>>> import numpy as np
>>> np.set_printoptions(precision=2, suppress=True, linewidth=200, floatmode="fixed")
>>> M = np.array([[-1.5, -0.9], [0.4, 0.3]])
>>> M
array([[-1.50, -0.90],
       [ 0.40,  0.30]])
>>> np.argsort(-np.linalg.norm(M, axis=0).round(6), kind="stable")[:3]
array([0, 1])
>>> np.abs(np.linalg.svd(M)[2][-1])
array([0.52, 0.85])
>>> round(np.linalg.norm(M, 2) / np.linalg.norm(M), 2)
np.float64(1.0)
>>> M @ M
array([[ 1.89,  1.08],
       [-0.48, -0.27]])
>>> np.linalg.matrix_power(M, 2)
array([[ 1.89,  1.08],
       [-0.48, -0.27]])
>>> np.trace(M)
np.float64(-1.2)
>>> np.allclose(M @ M.T, M.T @ M)
False
>>> np.round(np.abs(np.linalg.eigvals(M)).max(), 2)
np.float64(1.27)
>>> (M + M.T) / 2
array([[-1.50, -0.25],
       [-0.25,  0.30]])
>>> np.allclose(M, M.T)
False
>>> O = M.astype(float).copy()
>>> for j in range(2):
...     O[:, j] -= O[:, :j] @ (O[:, :j].T @ O[:, j])
...     O[:, j] /= np.linalg.norm(O[:, j])
... 
>>> O
array([[-0.97,  0.26],
       [ 0.26,  0.97]])
>>> vec = np.array([-1, -2])
>>> y = O @ vec
>>> y
array([ 0.45, -2.19])
>>> np.linalg.solve(O, 2 * y)
array([-2.00, -4.00])
>>> np.linalg.solve(O.T, O[1])
array([-0.00,  1.00])
>>> np.round(np.linalg.solve(O, y + O[:, 0]), 2) + 0
array([ 0.00, -2.00])
>>> Y = M / np.linalg.norm(M, axis=1, keepdims=True)
>>> C2 = Y @ Y.T
>>> np.argwhere(np.triu(np.abs(C2) > 0.95, 1))
array([[0, 1]])
>>> (C2 - 2 * np.eye(2)).round(6).argmax(axis=1)
array([1, 0])
>>> C2[1]
array([-0.99,  1.00])
>>> (np.abs(C2) > 0.9).astype(int)
array([[1, 1],
       [1, 1]])
>>> feats = np.loadtxt("w.csv", delimiter=",")
>>> feats
array([[ 1.00,  0.00,  0.00,  0.00],
       [ 0.00,  0.31,  0.00,  0.95],
       [ 0.00,  0.00,  1.00,  0.00],
       [ 0.00, -0.95,  0.00,  0.31]])
>>> O, evecs = np.linalg.qr(feats[:, :3])[0], np.linalg.qr(feats[:, 3:])[0]
>>> sigma = np.linalg.svd(O.T @ evecs, compute_uv=False)
>>> sigma.round(2) + 0
array([0.00])
>>> np.degrees(np.arccos(sigma.clip(0, 1)))
array([90.00])
>>> left, sigma, VT = np.linalg.svd(M)
>>> sigma
array([1.82, 0.05])
>>> Y = left[:, :1] @ np.diag(sigma[:1]) @ VT[:1]
>>> np.round(np.abs(M - Y).max(), 2)
np.float64(0.04)
>>> Y
array([[-1.49, -0.91],
       [ 0.42,  0.26]])
>>> J = np.loadtxt("out18.csv", delimiter=",")
>>> J
array([[ 0.22, -0.28,  0.48],
       [ 0.00,  0.00,  0.00],
       [ 1.43, -1.82,  3.12]])
>>> rng = np.random.default_rng(268680)
>>> Y = J + rng.integers(-2, 3, (3, 1)) @ rng.integers(-2, 3, (1, 3))
>>> Y
array([[-1.78,  1.72, -1.52],
       [ 1.00, -1.00,  1.00],
       [ 0.43, -0.82,  2.12]])
>>> Y - J
array([[-2.00,  2.00, -2.00],
       [ 1.00, -1.00,  1.00],
       [-1.00,  1.00, -1.00]])
>>> np.abs(Y - J).sum(axis=1)
array([6.00, 3.00, 3.00])
>>> np.round(np.linalg.svd(Y - J, compute_uv=False), 2) + 0
array([4.24, 0.00, 0.00])
>>> def softmax(z):
...     e = np.exp(z - z.max(axis=-1, keepdims=True))
...     return e / e.sum(axis=-1, keepdims=True)
... 
>>> softmax(M[0] + -2)
array([0.35, 0.65])
>>> S = M @ M.T / np.sqrt(2)
>>> softmax(S).round(6).argmax(axis=1)
array([0, 1])
>>> softmax(S)[0] @ M
array([-1.39, -0.83])
>>> softmax(S + np.triu(np.full(S.shape, -np.inf), 1))
array([[1.00, 0.00],
       [0.31, 0.69]])
>>> O, r_ = np.linalg.qr(M)
>>> np.allclose(r_.T @ r_, M.T @ M)
True
>>> np.round(O.T @ O, 2) + 0
array([[1.00, 0.00],
       [0.00, 1.00]])
>>> np.abs(np.diag(r_))
array([1.55, 0.06])
>>> np.trace(O @ O.T)
np.float64(2.0)
>>> E = np.load("a.npy")
>>> E
array([[ 1,  1, -1, -1, -1, -1,  1,  1],
       [ 1,  1,  1,  1,  1,  1,  1,  1],
       [ 1, -1, -1,  1, -1,  1,  1, -1]])
>>> Y = E / np.linalg.norm(E, axis=1, keepdims=True)
>>> C2 = Y @ Y.T
>>> (np.abs(C2) > 0.9).astype(int)
array([[1, 0, 0],
       [0, 1, 0],
       [0, 0, 1]])
>>> C2.round(2) + 0
array([[1.00, 0.00, 0.00],
       [0.00, 1.00, 0.00],
       [0.00, 0.00, 1.00]])
>>> F = np.load("mat.npy")
>>> F
array([[-6, -6],
       [-6,  4]])
>>> F.shape
(2, 2)
>>> np.count_nonzero(F)
np.int64(4)
>>> np.abs(F).max()
np.int64(6)
>>> np.linalg.matrix_rank(F)
np.int64(2)
>>> np.linalg.svd(F, compute_uv=False)
array([8.81, 6.81])
>>> round(float(np.linalg.norm(F)), 2)
11.14
>>> F.mean(axis=0)
array([-6.00, -1.00])
>>> np.diff(F, axis=0)
array([[ 0, 10]])
>>> vec = np.array([-3, 2])
>>> np.sign((F @ vec).round(6))
array([1, 1])
>>> np.linalg.norm(F @ vec) <= np.linalg.norm(F, 2) * np.linalg.norm(vec) + 1e-9
np.True_
>>> (F * vec).sum(axis=1)
array([ 6, 26])
>>> (F @ vec).argmax()
np.int64(1)
>>> t = np.radians(180)
>>> r_ = np.eye(2)
>>> r_[1, 1] = r_[0, 0] = np.cos(t)
>>> r_[1, 0], r_[0, 1] = -np.sin(t), np.sin(t)
>>> r_.round(2) + 0
array([[-1.00,  0.00],
       [ 0.00, -1.00]])
>>> Y = F @ r_.T
>>> round(float(np.linalg.det(r_)), 2), np.trace(r_)
(1.0, np.float64(-2.0))
>>> Y
array([[ 6.00,  6.00],
       [ 6.00, -4.00]])
>>> f = np.array([5, 4])
>>> Y = F + np.outer(f, np.eye(2)[0])
>>> np.round(np.linalg.det(Y) / np.linalg.det(F), 2), np.round(1 + np.linalg.solve(F, f)[0], 2)
(np.float64(0.27), np.float64(0.27))
>>> Y = np.array([[0.0], [0.2], [-0.9], [0.0]])
>>> C = np.array([[1.5, 0.4, -0.2, 0.3]])
>>> W0 = Y @ C
>>> W0
array([[ 0.00,  0.00,  0.00,  0.00],
       [ 0.30,  0.08, -0.04,  0.06],
       [-1.35, -0.36,  0.18, -0.27],
       [ 0.00,  0.00,  0.00,  0.00]])
>>> np.argsort(-np.linalg.norm(W0, axis=0).round(6), kind="stable")[:3]
array([0, 1, 3])
>>> np.linalg.matrix_rank(W0, rtol=0.1)
np.int64(1)
>>> round(float(np.linalg.norm(W0, 2) / np.linalg.norm(W0)), 2)
1.0
>>> [round(float(x), 2) for x in np.linalg.svd(W0, compute_uv=False)[:3]]
[1.47, 0.0, 0.0]
>>> left, sigma, VT = np.linalg.svd(W0)
>>> evecs = VT[:(sigma > 1e-8).sum()]
>>> vec = W0[3] + -1 * W0[2] + rng.integers(2) * np.eye(4)[0]
>>> vec
array([ 2.35,  0.36, -0.18,  0.27])
>>> np.linalg.matrix_rank(np.vstack([W0, vec]))
np.int64(2)
>>> rank = np.linalg.matrix_rank(W0)
>>> rank
np.int64(1)
>>> N = np.linalg.svd(W0)[2][rank:].T
>>> [int(np.linalg.matrix_rank(np.delete(W0, i, axis=0))) for i in range(4)]
[1, 1, 1, 1]
>>> N @ N.T
array([[ 0.11, -0.24,  0.12, -0.18],
       [-0.24,  0.94,  0.03, -0.05],
       [ 0.12,  0.03,  0.98,  0.02],
       [-0.18, -0.05,  0.02,  0.96]])
>>> np.linalg.matrix_rank(W0.T @ W0), np.linalg.matrix_rank(W0 @ W0.T)
(np.int64(1), np.int64(1))
>>> Y = np.array([[-4], [2], [-2]])
>>> C = np.array([[-2, -1, 1, -1]])
>>> X = Y @ C + 0.1 * rng.normal(size=(3, 4))
>>> X
array([[ 8.05,  3.86, -3.97,  4.03],
       [-3.95, -2.12,  2.03, -2.07],
       [ 4.15,  1.91, -2.07,  1.93]])
>>> left, sigma, VT = np.linalg.svd(X)
>>> np.argmax(sigma[:-1] / (sigma[1:] + 1e-6)) + 1
np.int64(1)
>>> sigma
array([13.00,  0.23,  0.09])
>>> Y = left[:, :1] @ np.diag(sigma[:1]) @ VT[:1]
>>> Y
array([[ 8.03,  3.90, -4.00,  4.00],
       [-4.05, -1.97,  2.02, -2.02],
       [ 4.08,  1.98, -2.03,  2.03]])
>>> round(float(np.abs(X - Y).max()), 2)
0.15
>>> round(np.linalg.norm(X - Y, 2), 2), round(float(sigma[1]), 2)
(np.float64(0.23), 0.23)
>>> np.linalg.matrix_rank(Y)
np.int64(1)
>>> Y = X / np.linalg.norm(X, axis=1, keepdims=True)
>>> C2 = Y @ Y.T
>>> np.linalg.norm(Y, axis=1)
array([1.00, 1.00, 1.00])
>>> np.argwhere(np.triu(np.abs(C2) > 0.95, 1))
array([[0, 1],
       [0, 2],
       [1, 2]])
>>> (C2 - 2 * np.eye(3)).round(6).argmax(axis=1)
array([2, 2, 0])
>>> (np.abs(C2) > 0.9).astype(int)
array([[1, 1, 1],
       [1, 1, 1],
       [1, 1, 1]])
>>> C2
array([[ 1.00, -1.00,  1.00],
       [-1.00,  1.00, -1.00],
       [ 1.00, -1.00,  1.00]])
>>> round(np.degrees(np.arccos(np.clip(C2[1, 0], -1, 1))), 2)
np.float64(177.77)
>>> np.round(softmax(X[0]), 2) + 0
array([0.97, 0.01, 0.00, 0.02])
>>> np.round(softmax(10 * X[0]), 2) + 0
array([1.00, 0.00, 0.00, 0.00])
>>> S = X @ X.T / np.sqrt(4)
>>> softmax(S).round(6).argmax(axis=1)
array([0, 1, 0])
